$ python -q
>>> import numpy as np
>>> from numpy import linalg as LA
>>> np.set_printoptions(precision=1, suppress=True, linewidth=100)
>>> r0 = np.array([0, 0, 3])
>>> rng = np.random.default_rng(5800)
>>> E = np.outer(rng.normal(size=42), r0) + 0.1 * rng.normal(size=(42, 3))
>>> print(E.round(1) + 0)
[[ 0.1  0.   0.9]
 [ 0.  -0.1 -1.7]
 [ 0.1  0.   3.9]
 [-0.1  0.1 -4.8]
 [ 0.1 -0.1  2.1]
 [ 0.  -0.1 -2.4]
 [-0.1  0.1 -0.5]
 [-0.1  0.  -3.3]
 [-0.1  0.1  5.7]
 [ 0.1 -0.1  0.2]
 [-0.1 -0.1 -3.3]
 [ 0.1  0.1  2.6]
 [ 0.1 -0.2  0.8]
 [ 0.1  0.   1.9]
 [ 0.1  0.   5.7]
 [ 0.   0.1  3.2]
 [ 0.   0.  -3. ]
 [-0.1 -0.1  0.5]
 [ 0.1  0.3 -0.3]
 [ 0.   0.   2.6]
 [ 0.1  0.   4.2]
 [ 0.1 -0.1  2.9]
 [ 0.1  0.1 -5.3]
 [-0.1  0.1  0.5]
 [ 0.   0.  -0.3]
 [-0.1  0.1 -0.2]
 [ 0.   0.1  1.1]
 [ 0.2 -0.1 -1.8]
 [ 0.   0.1  0.1]
 [ 0.1  0.  -2.9]
 [ 0.1  0.1 -1.5]
 [-0.1 -0.1 -2.7]
 [ 0.2 -0.1  3.1]
 [-0.1  0.1  3. ]
 [ 0.   0.   2.1]
 [ 0.  -0.1 -2.8]
 [ 0.1  0.1 -0.1]
 [ 0.1  0.  -1.7]
 [ 0.   0.  -1.3]
 [ 0.   0.  -0.1]
 [-0.1  0.1 -1.9]
 [ 0.1  0.1  1. ]]
>>> basis = E[[3, 27]].astype(float)
>>> for _ in range(6):
...     lab = LA.norm(E[:, None] - basis, axis=-1).argmin(axis=1)
...     basis = np.array([E[lab == j].mean(axis=0) for j in range(2)])
... 
>>> print(lab)
[1 0 1 0 1 0 1 0 1 1 0 1 1 1 1 1 0 1 1 1 1 1 0 1 1 1 1 0 1 0 0 0 1 1 1 0 1 0 0 1 0 1]
>>> print(np.abs(basis[1] - basis[0]).argmax())
2
>>> print(np.round(basis[1] - basis[0], 1) + 0)
[0.  0.  4.4]
>>> data = np.load("out1.npy")
>>> print(data)
[[ 0.3  0.   0.   0.   0.   0.   0.   0.  -1.   0. ]
 [ 0.   1.   0.   0.   0.   0.   0.   0.   0.   0. ]
 [ 0.   0.   1.   0.   0.   0.   0.   0.   0.   0. ]
 [ 0.   0.   0.   1.   0.   0.   0.   0.   0.   0. ]
 [ 0.   0.   0.   0.   1.   0.   0.   0.   0.   0. ]
 [ 0.   0.   0.   0.   0.   1.   0.   0.   0.   0. ]
 [ 0.   0.   0.   0.   0.   0.   1.   0.   0.   0. ]
 [ 0.   0.   0.   0.   0.   0.   0.   1.   0.   0. ]
 [ 1.   0.   0.   0.   0.   0.   0.   0.   0.3  0. ]
 [ 0.   0.   0.   0.   0.   0.   0.   0.   0.   1. ]]
>>> cov = data.T @ data
>>> print(LA.svd(data, compute_uv=False) ** 2)
[1. 1. 1. 1. 1. 1. 1. 1. 1. 1.]
>>> print(np.allclose(cov, cov.T))
True
>>> print(np.trace(cov), (data ** 2).sum())
10.0 10.0
>>> K = rng.normal(size=(29, 3))
>>> K = 10 * K / LA.norm(K, axis=1, keepdims=True)
>>> print(K.round(1) + 0)
[[-8.6 -1.7 -4.8]
 [ 5.5  1.7 -8.2]
 [-9.1 -4.  -0.8]
 [-6.9 -2.8  6.7]
 [ 8.3 -1.6 -5.3]
 [ 1.5  0.  -9.9]
 [-9.9 -0.6  1.6]
 [ 1.5  6.8 -7.2]
 [-5.5  7.2 -4.3]
 [-2.   2.3 -9.5]
 [-6.2  1.6  7.6]
 [ 3.5  1.7  9.2]
 [ 3.7 -3.6 -8.5]
 [ 9.3  1.6 -3.3]
 [ 6.5 -2.  -7.3]
 [-7.4 -6.6 -0.8]
 [ 1.1  6.3 -7.7]
 [ 6.6  5.1  5.6]
 [-8.9  3.9  2.3]
 [ 8.8 -3.  -3.7]
 [-2.9  1.6  9.4]
 [ 7.3 -2.5 -6.4]
 [-4.6  4.9  7.4]
 [ 3.8  8.8 -3. ]
 [-7.2 -1.7  6.7]
 [-3.7  6.8 -6.3]
 [-6.  -5.1 -6.2]
 [ 1.4  1.1 -9.8]
 [ 4.3  8.1 -4. ]]
>>> Xc = K - K.mean(axis=0)
>>> left, sig, VT = LA.svd(Xc, full_matrices=False)
>>> print(np.searchsorted(np.cumsum(sig ** 2) / (sig ** 2).sum(), 0.9) + 1)
3
>>> print(np.abs(left[:, 0]).argmax())
24
>>> print(np.abs(VT[-1]))
[0.3 0.9 0.2]
>>> Xc = (K - K.mean(axis=0)) / K.std(axis=0)
>>> print(Xc.std(axis=0))
[1. 1. 1.]
>>> coef = LA.lstsq(np.delete(Xc, 1, axis=1), Xc[:, 1])[0]
>>> print(np.abs(coef).argmax())
0
>>> print(round(float(1 - np.var(Xc[:, 1] - np.delete(Xc, 1, axis=1) @ coef)), 1))
0.0
>>> print(coef)
[0.2 0.1]
